$ python -q
>>> import numpy as np
>>> np.set_printoptions(suppress=True, linewidth=100)
>>> E = np.load("out15.npy")
>>> E
array([[ -8.47, -12.19,  -3.16,   1.2 ],
       [-10.3 ,  -5.14,  -0.65,   2.99],
       [  4.89,   8.59,  -4.4 ,  -1.85],
       [-11.31,  -3.68,   6.14,  -0.21],
       [ -9.28,  -4.52, -10.7 ,  -5.22],
       [  8.86,  -5.09,   9.42,   6.41],
       [ -6.65,  -1.86, -20.08,   8.21],
       [ -2.25, -12.61,   3.2 ,  13.59],
       [-12.13,  -9.58,  -0.11,   2.15],
       [ -3.76,   2.8 ,   3.5 ,  -2.96],
       [ -3.85,  -0.6 ,  -9.3 ,   5.7 ],
       [  4.26,   2.42,   5.18,   3.39],
       [  6.11,  -3.75,   8.57,   1.76],
       [ -3.46,  -3.33,   5.84,   3.15],
       [-11.36, -10.6 ,  -4.37,   1.48],
       [  1.37,  -1.37,  12.95, -11.76],
       [ -3.31,   2.45,   4.39,  -5.64],
       [ -2.09,   0.23,  14.68,  -7.57]])
>>> q, R = np.linalg.qr(E)
>>> np.trace(q @ q.T)
np.float64(4.0)
>>> R.round(2)
array([[ 30.55,  16.18,  11.52,  -1.59],
       [  0.  , -21.46,   8.73,  12.64],
       [  0.  ,   0.  ,  33.61, -12.  ],
       [  0.  ,   0.  ,   0.  , -18.11]])
>>> np.round(np.abs(np.diag(R)), 2)
array([30.55, 21.46, 33.61, 18.11])
>>> w, V = np.linalg.eig(R)
>>> round(float(np.prod(w)), 2)
399154.91
>>> np.round(np.sort(np.linalg.eigvals(np.linalg.inv(R))), 2)
array([-0.06, -0.05,  0.03,  0.03])
>>> np.round(np.sort(np.linalg.eigvals(R.T)), 2)
array([-21.46, -18.11,  30.55,  33.61])
>>> Xs = E - E.mean(axis=0)
>>> V = np.linalg.svd(Xs)[2][:3]
>>> B = Xs - Xs @ V.T @ V
>>> np.round(B.std(axis=0), 2)
array([1.35, 1.63, 0.76, 1.32])
>>> np.round(np.diag(V.T @ V), 2)
array([0.73, 0.61, 0.92, 0.74])
>>> np.linalg.norm(B, axis=1).round(6).argmax()
np.int64(3)
>>> np.round((Xs @ V.T).std(axis=0), 2)
array([9.66, 6.35, 6.07])
>>> idx = E[:, 2] > np.median(E[:, 2])
>>> r0 = E[idx].mean(axis=0) - E[~idx].mean(axis=0)
>>> idx.astype(int)
array([0, 0, 0, 1, 0, 1, 0, 0, 0, 1, 0, 1, 1, 1, 0, 1, 1, 1])
>>> np.argsort(-np.abs(r0).round(6), kind="stable")
array([2, 0, 3, 1])
>>> data = np.load("block12.npy")
>>> data
array([[  6,  12],
       [ -5, -10],
       [ -5, -10],
       [ -5, -10],
       [ -1,  -2],
       [  3,   6]])
>>> left, sv, VT = np.linalg.svd(data)
>>> np.argmax(sv[:-1] / (sv[1:] + 1e-6)) + 1
np.int64(1)
>>> B = left[:, :1] @ np.diag(sv[:1]) @ VT[:1]
>>> B.round(2)
array([[  6.,  12.],
       [ -5., -10.],
       [ -5., -10.],
       [ -5., -10.],
       [ -1.,  -2.],
       [  3.,   6.]])
>>> np.linalg.matrix_rank(B)
np.int64(1)
>>> round(np.linalg.norm(data - B, 2), 2), np.round(sv[1], 2)
(np.float64(0.0), np.float64(0.0))
>>> left, sv, VT = np.linalg.svd(data)
>>> V = VT[:(sv > 1e-8).sum()]
>>> rng = np.random.default_rng(9)
>>> x = data[3] + 5 * data[1] + rng.integers(2) * np.eye(2)[1]
>>> x
array([-30., -60.])
>>> np.round(np.diag(V.T @ V), 2)
array([0.2, 0.8])
>>> np.linalg.matrix_rank(np.vstack([data, x]))
np.int64(1)
>>> round(np.linalg.norm(data, 2) / np.linalg.norm(data), 2)
np.float64(1.0)
>>> np.linalg.matrix_rank(data, rtol=0.1)
np.int64(1)
>>> t3 = np.stack([data, -2 * data, data[::-1]])
>>> np.einsum("bij,cij->bc", t3, t3)
array([[  605, -1210,   480],
       [-1210,  2420,  -960],
       [  480,  -960,   605]])
>>> t3.sum(axis=0)
array([[-3, -6],
       [ 4,  8],
       [ 0,  0],
       [ 0,  0],
       [-4, -8],
       [ 3,  6]])
>>> arr = np.load("layer16.npy")
>>> arr
array([[ 9,  0,  2,  0,  6,  8,  0],
       [ 8, 30,  3,  1,  0,  9,  6],
       [ 1, 30,  5,  5,  2,  3,  6],
       [ 3, 45,  4,  1,  9,  8,  9],
       [ 4, 35,  2,  5,  0,  8,  7],
       [ 6, 25,  2,  0,  9,  5,  5]])
>>> arr @ arr
Traceback (most recent call last):
  File "<python-input-45>", line 1, in <module>
    arr @ arr
    ~~~~^~~~~
ValueError: matmul: Input operand 1 has a mismatch in its core dimension 0, with gufunc signature (n?,k),(k,m?)->(n?,m?) (size 6 is different from 7)
>>> C2 = arr.T @ arr
>>> (arr @ arr.T).shape
(6, 6)
>>> C2
array([[ 207,  695,   79,   36,  137,  233,  139],
       [ 695, 5675,  540,  400,  690, 1125, 1135],
       [  79,  540,   62,   42,   76,  116,  108],
       [  36,  400,   42,   52,   19,   72,   80],
       [ 137,  690,   76,   19,  202,  171,  138],
       [ 233, 1125,  116,   72,  171,  307,  225],
       [ 139, 1135,  108,   80,  138,  225,  227]])
>>> np.linalg.matrix_rank(C2)
np.int64(6)
>>> np.trace(C2), (arr ** 2).sum()
(np.int64(6732), np.int64(6732))
>>> np.allclose(C2, C2.T)
True
>>> np.round(np.linalg.eigvalsh(C2)[::-1], 2) + 0
array([6387.36,  225.21,   90.04,   18.99,    6.3 ,    4.1 ,    0.  ])
>>> np.diag(C2)
array([ 207, 5675,   62,   52,  202,  307,  227])
